% ipython --no-banner

In [1]: import numpy as np

In [2]: np.set_printoptions(precision=2, suppress=True, linewidth=120, floatmode="fixed")

In [3]: A = np.load("x.npy")

In [4]: A
Out[4]: 
array([[3, 3, 0, 3, 1],
       [0, 0, 1, 2, 1],
       [0, 0, 3, 3, 1],
       [0, 0, 0, 0, 0],
       [0, 0, 0, 0, 1]])

In [5]: np.unique(A.round(6), axis=0).shape
Out[5]: (5, 5)

In [6]: np.allclose(A[:-1].T @ np.linalg.lstsq(A[:-1].T, A[-1])[0], A[-1])
Out[6]: False

In [7]: np.linalg.inv(A)
LinAlgError: Singular matrix


In [8]: round(np.trace(np.linalg.pinv(A) @ A), 2)
Out[8]: np.float64(4.0)

In [9]: np.linalg.matrix_rank(A - A[0, 0] * np.eye(5))
Out[9]: np.int64(4)

In [10]: np.linalg.inv(A)
LinAlgError: Singular matrix


In [11]: [int(np.linalg.matrix_rank(np.linalg.matrix_power(A, p))) for p in range(1, 6)]
Out[11]: [4, 3, 3, 3, 3]

In [12]: feats = np.load("case18.npy")

In [13]: feats
Out[13]: 
array([[ 0,  0, -1,  0],
       [ 0,  0,  1, -1],
       [ 1, -1,  0,  1],
       [ 0,  1, -1,  0]])

In [14]: q, evecs = np.linalg.qr(feats[:, :2])[0], np.linalg.qr(feats[:, 2:])[0]

In [15]: s = np.linalg.svd(q.T @ evecs, compute_uv=False)

In [16]: (s > 0.9).sum()
Out[16]: np.int64(0)

In [17]: np.round(np.linalg.norm(q @ q.T - evecs @ evecs.T, 2), 2)
Out[17]: np.float64(0.85)

In [18]: np.degrees(np.arccos(s.clip(0, 1)))
Out[18]: array([31.72, 58.28])

In [19]: E = np.load("run9.npy")

In [20]: E
Out[20]: 
array([[ 5,  2,  3],
       [10,  3,  8],
       [17,  7, 11],
       [17, 11, 19],
       [17, 18, 24],
       [23, 18, 26],
       [30, 20, 30],
       [34, 21, 35],
       [40, 22, 42],
       [49, 25, 51],
       [52, 32, 60],
       [53, 32, 66],
       [55, 41, 74]])

In [21]: q, Rm = np.linalg.qr(E)

In [22]: np.round(q.T @ q, 2) + 0
Out[22]: 
array([[1.00, 0.00, 0.00],
       [0.00, 1.00, 0.00],
       [0.00, 0.00, 1.00]])

In [23]: np.round(abs(Rm[0, 0]), 2), np.round(np.linalg.norm(E[:, 0]), 2)
Out[23]: (np.float64(126.95), np.float64(126.95))

In [24]: E.mean(axis=0)
Out[24]: array([30.92, 19.38, 34.54])

In [25]: E.shape
Out[25]: (13, 3)

In [26]: np.count_nonzero(E)
Out[26]: np.int64(39)

In [27]: np.linalg.matrix_rank(E)
Out[27]: np.int64(3)

In [28]: np.diff(E, axis=0)
Out[28]: 
array([[5, 1, 5],
       [7, 4, 3],
       [0, 4, 8],
       [0, 7, 5],
       [6, 0, 2],
       [7, 2, 4],
       [4, 1, 5],
       [6, 1, 7],
       [9, 3, 9],
       [3, 7, 9],
       [1, 0, 6],
       [2, 9, 8]])

In [29]: np.linalg.cond(A) > 100
Out[29]: np.True_

In [30]: F = np.load("block3.npy")

In [31]: F
Out[31]: 
array([[ 0.00,  0.00, -2.00, -4.00,  8.00],
       [ 2.00,  1.00,  4.00,  0.00,  5.00],
       [ 0.00,  0.00,  2.00,  4.00,  0.00],
       [ 0.00,  0.00, -3.00,  4.00,  3.00],
       [ 0.00,  0.00,  4.00, -4.00, -1.00]])

In [32]: U, s, VT = np.linalg.svd(F)

In [33]: np.argmax(s[:-1] / (s[1:] + 1e-6)) + 1
Out[33]: np.int64(4)

In [34]: A2 = U[:, :4] @ np.diag(s[:4]) @ VT[:4]

In [35]: np.linalg.matrix_rank(A2)
Out[35]: np.int64(4)

In [36]: round(float(np.abs(F - A2).max()), 2)
Out[36]: 0.0

In [37]: A2.round(2) + 0
Out[37]: 
array([[ 0.00,  0.00, -2.00, -4.00,  8.00],
       [ 2.00,  1.00,  4.00,  0.00,  5.00],
       [ 0.00,  0.00,  2.00,  4.00,  0.00],
       [ 0.00,  0.00, -3.00,  4.00,  3.00],
       [ 0.00,  0.00,  4.00, -4.00, -1.00]])

In [38]: A2 = np.array([[1, 0, -1], [1, -1, 2]])

In [39]: basis = np.kron(A2, F)

In [40]: np.linalg.matrix_rank(basis)
Out[40]: np.int64(8)

In [41]: cov = F.T @ F

In [42]: np.linalg.matrix_rank(cov)
Out[42]: np.int64(4)

In [43]: np.round(np.linalg.eigvalsh(cov)[::-1], 2) + 0
Out[43]: array([106.49,  68.45,  40.85,   1.21,   0.00])

In [44]: q, _ = np.linalg.qr(np.array([[0.3, -0.6, -0.4, -0.9],
    ...:     [-0.3, 0.6, 1.2, -0.2],
    ...:     [-1.2, -0.2, 0.7, -1.2],
    ...:     [1.1, -0.3, 1.6, 1.2]]))

In [45]: J = q[:, :3]

In [46]: J
Out[46]: 
array([[-0.18,  0.63,  0.07],
       [ 0.18, -0.63, -0.46],
       [ 0.71,  0.44, -0.52],
       [-0.65,  0.14, -0.72]])

In [47]: rng = np.random.default_rng(66)

In [48]: z = rng.permutation(3)

In [49]: A2 = J[:, z] * rng.choice([-1, 1], 3)

In [50]: A2
Out[50]: 
array([[ 0.18,  0.63,  0.07],
       [-0.18, -0.63, -0.46],
       [-0.71,  0.44, -0.52],
       [ 0.65,  0.14, -0.72]])

In [51]: U, _, VT = np.linalg.svd(J.T @ A2)

In [52]: z
Out[52]: array([0, 1, 2])

In [53]: np.round(U @ VT, 2) + 0
Out[53]: 
array([[-1.00,  0.00,  0.00],
       [ 0.00,  1.00,  0.00],
       [ 0.00,  0.00,  1.00]])

In [54]: q = J.astype(float).copy()

In [55]: for j in range(3):
    ...:     q[:, j] -= q[:, :j] @ (q[:, :j].T @ q[:, j])
    ...:     q[:, j] /= np.linalg.norm(q[:, j])
    ...: 

In [56]: q
Out[56]: 
array([[-0.18,  0.63,  0.07],
       [ 0.18, -0.63, -0.46],
       [ 0.71,  0.44, -0.52],
       [-0.65,  0.14, -0.72]])

In [57]: np.round(q.T @ q, 2) + 0
Out[57]: 
array([[1.00, 0.00, 0.00],
       [0.00, 1.00, 0.00],
       [0.00, 0.00, 1.00]])

In [58]: hat = q @ np.linalg.solve(q.T @ q, q.T)

In [59]: hat @ q[:, 0]
Out[59]: array([-0.18,  0.18,  0.71, -0.65])

In [60]: np.linalg.matrix_rank(np.eye(4) - hat)
Out[60]: np.int64(1)

In [61]: hat
Out[61]: 
array([[ 0.43, -0.46,  0.11,  0.15],
       [-0.46,  0.63,  0.09,  0.12],
       [ 0.11,  0.09,  0.98, -0.03],
       [ 0.15,  0.12, -0.03,  0.96]])

In [62]: round(float(np.trace(hat)), 2)
Out[62]: 3.0

In [63]: np.diag(hat)
Out[63]: array([0.43, 0.63, 0.98, 0.96])

In [64]: np.round(np.linalg.eigvalsh(hat), 2) + 0
Out[64]: array([0.00, 1.00, 1.00, 1.00])

In [65]: W0 = np.array([[1, 0, 0, 0, 0, 0],
    ...:     [-9, 1, 0, 0, 0, 0],
    ...:     [-5, 7, 1, 0, 0, 0],
    ...:     [-4, -2, -2, 1, 0, 0],
    ...:     [-7, 2, -7, 3, 1, 0],
    ...:     [-9, 1, -3, 5, 9, 1]])

In [66]: np.round(np.linalg.norm(W0, 2) / np.linalg.norm(W0), 2)
Out[66]: np.float64(0.85)

In [67]: np.linalg.cond(W0) > 100
Out[67]: np.True_

In [68]: A2 = W0 / np.sqrt((W0 ** 2).mean(axis=1, keepdims=True))

In [69]: A2[1]
Out[69]: array([-2.43,  0.27,  0.00,  0.00,  0.00,  0.00])

In [70]: np.linalg.norm(A2, axis=1)
Out[70]: array([2.45, 2.45, 2.45, 2.45, 2.45, 2.45])

In [71]: np.linalg.matrix_rank(W0 - W0.mean(axis=1, keepdims=True))
Out[71]: np.int64(5)

In [72]: np.linalg.matrix_rank(A2) == np.linalg.matrix_rank(W0)
Out[72]: np.True_

In [73]: A2 = W0 + rng.integers(-2, 3, (6, 5)) @ rng.integers(-2, 3, (5, 6))

In [74]: A2
Out[74]: 
array([[  2,  -7,   4,   4,   2,   3],
       [-17,   7,   3,  -1,   6,   1],
       [ -7,   3,   5,   4,   4,   0],
       [ -5,   1,  -4,   1,  -8,   5],
       [ -9,  -1,  -5,   3,   3,   7],
       [-16,  12,  -2,   0,  17,  -3]])

In [75]: np.round(np.linalg.svd(A2 - W0, compute_uv=False), 2) + 0
Out[75]: array([20.78, 14.41, 10.09,  4.11,  0.93,  0.00])

In [76]: A2 - W0
Out[76]: 
array([[ 1, -7,  4,  4,  2,  3],
       [-8,  6,  3, -1,  6,  1],
       [-2, -4,  4,  4,  4,  0],
       [-1,  3, -2,  0, -8,  5],
       [-2, -3,  2,  0,  2,  7],
       [-7, 11,  1, -5,  8, -4]])

In [77]: A2.ravel(order="F")
Out[77]: 
array([  2, -17,  -7,  -5,  -9, -16,  -7,   7,   3,   1,  -1,  12,   4,   3,   5,  -4,  -5,  -2,   4,  -1,   4,   1,
         3,   0,   2,   6,   4,  -8,   3,  17,   3,   1,   0,   5,   7,  -3])

In [78]: A2.reshape(6, 7)
ValueError: cannot reshape array of size 36 into shape (6,7)


In [79]: A2.reshape(-1, 2)
Out[79]: 
array([[  2,  -7],
       [  4,   4],
       [  2,   3],
       [-17,   7],
       [  3,  -1],
       [  6,   1],
       [ -7,   3],
       [  5,   4],
       [  4,   0],
       [ -5,   1],
       [ -4,   1],
       [ -8,   5],
       [ -9,  -1],
       [ -5,   3],
       [  3,   7],
       [-16,  12],
       [ -2,   0],
       [ 17,  -3]])

In [80]: A2.reshape(2, -1)
Out[80]: 
array([[  2,  -7,   4,   4,   2,   3, -17,   7,   3,  -1,   6,   1,  -7,   3,   5,   4,   4,   0],
       [ -5,   1,  -4,   1,  -8,   5,  -9,  -1,  -5,   3,   3,   7, -16,  12,  -2,   0,  17,  -3]])

In [81]: t3 = A2.reshape(6, 2, -1)

In [82]: np.einsum("ihd,jhd->hij", t3, t3).shape
Out[82]: (2, 6, 6)

In [83]: np.swapaxes(t3, 1, 2)[3]
Out[83]: 
array([[-5,  1],
       [ 1, -8],
       [-4,  5]])

In [84]: np.einsum("ihd,ihd->ih", t3, t3)
Out[84]: 
array([[ 69,  29],
       [347,  38],
       [ 83,  32],
       [ 42,  90],
       [107,  67],
       [404, 298]])

In [85]: m1 = 0.2 ** np.abs(np.subtract.outer(np.arange(6), np.arange(6)))

In [86]: m1.round(2) + 0
Out[86]: 
array([[1.00, 0.20, 0.04, 0.01, 0.00, 0.00],
       [0.20, 1.00, 0.20, 0.04, 0.01, 0.00],
       [0.04, 0.20, 1.00, 0.20, 0.04, 0.01],
       [0.01, 0.04, 0.20, 1.00, 0.20, 0.04],
       [0.00, 0.01, 0.04, 0.20, 1.00, 0.20],
       [0.00, 0.00, 0.01, 0.04, 0.20, 1.00]])

In [87]: r0 = np.array([2, -3])

In [88]: np.round(np.cross(m1[3, :3], m1[2, :3]), 2) + 0
Out[88]: array([0.00, 0.00, 0.00])

In [89]: np.round(np.correlate(m1[3], m1[2], "full"), 2) + 0
Out[89]: array([0.00, 0.00, 0.00, 0.03, 0.12, 0.42, 1.08, 0.42, 0.12, 0.02, 0.00])

In [90]: vals, evecs = np.linalg.eigh(m1)

In [91]: np.abs(evecs[:, -1])
Out[91]: array([0.26, 0.42, 0.51, 0.51, 0.42, 0.26])

In [92]: np.abs(evecs[:, -1]).round(6).argmax()
Out[92]: np.int64(2)

In [93]: np.linalg.eigvalsh(m1 @ m1)
Out[93]: array([0.47, 0.57, 0.75, 1.07, 1.53, 2.02])

In [94]: (vals > 1e-8).sum(), (vals < -1e-8).sum()
Out[94]: (np.int64(6), np.int64(0))

In [95]: np.linalg.eigvalsh(m1 + -3 * np.eye(6))
Out[95]: array([-2.31, -2.25, -2.13, -1.97, -1.76, -1.58])

In [96]: z = rng.permutation(6)

In [97]: z
Out[97]: array([4, 5, 3, 0, 2, 1])

In [98]: A2 = m1[z][:, z]

In [99]: np.diag(A2)
Out[99]: array([1.00, 1.00, 1.00, 1.00, 1.00, 1.00])

In [100]: np.sort(np.abs(np.linalg.eigvals(A2)))
Out[100]: array([0.69, 0.75, 0.87, 1.03, 1.24, 1.42])

In [101]: vals, evecs = np.linalg.eigh(m1)

In [102]: x0 = np.array([-1, 2, -1, -2, -3, 1])

In [103]: round(float(x0 @ m1 @ x0 / (x0 @ x0)), 2), round(vals[0], 2), round(vals[-1], 2)
Out[103]: (1.01, np.float64(0.69), np.float64(1.42))

In [104]: round(float(x0 @ m1 @ x0), 2)
Out[104]: 20.18

In [105]: np.trace(m1)
Out[105]: np.float64(6.0)

In [106]: np.allclose(m1 @ m1.T, m1.T @ m1)
Out[106]: True

In [107]: m1.inv()
AttributeError: 'numpy.ndarray' object has no attribute 'inv'


In [108]: np.allclose(m1, m1.T)
Out[108]: True

In [109]: np.linalg.determinant(m1)
AttributeError: module 'numpy.linalg' has no attribute 'determinant'


In [110]: round(np.linalg.det(m1), 2)
Out[110]: np.float64(0.82)

In [111]: data = np.loadtxt("mat.csv", delimiter=",")

In [112]: data
Out[112]: 
array([[ 3.35, -0.12, -1.80],
       [-0.12,  1.23,  1.39],
       [-1.80,  1.39,  2.41]])

In [113]: ang = np.radians(15)

In [114]: Rm = np.eye(3)

In [115]: Rm[1, 1] = Rm[0, 0] = np.cos(ang)

In [116]: Rm[1, 0], Rm[0, 1] = -np.sin(ang), np.sin(ang)

In [117]: Rm
Out[117]: 
array([[ 0.97,  0.26,  0.00],
       [-0.26,  0.97,  0.00],
       [ 0.00,  0.00,  1.00]])

In [118]: A2 = data @ Rm.T

In [119]: np.allclose(data @ data.T, A2 @ A2.T)
Out[119]: True

In [120]: round(np.linalg.det(Rm), 2), round(float(np.trace(Rm)), 2)
Out[120]: (np.float64(1.0), 2.93)
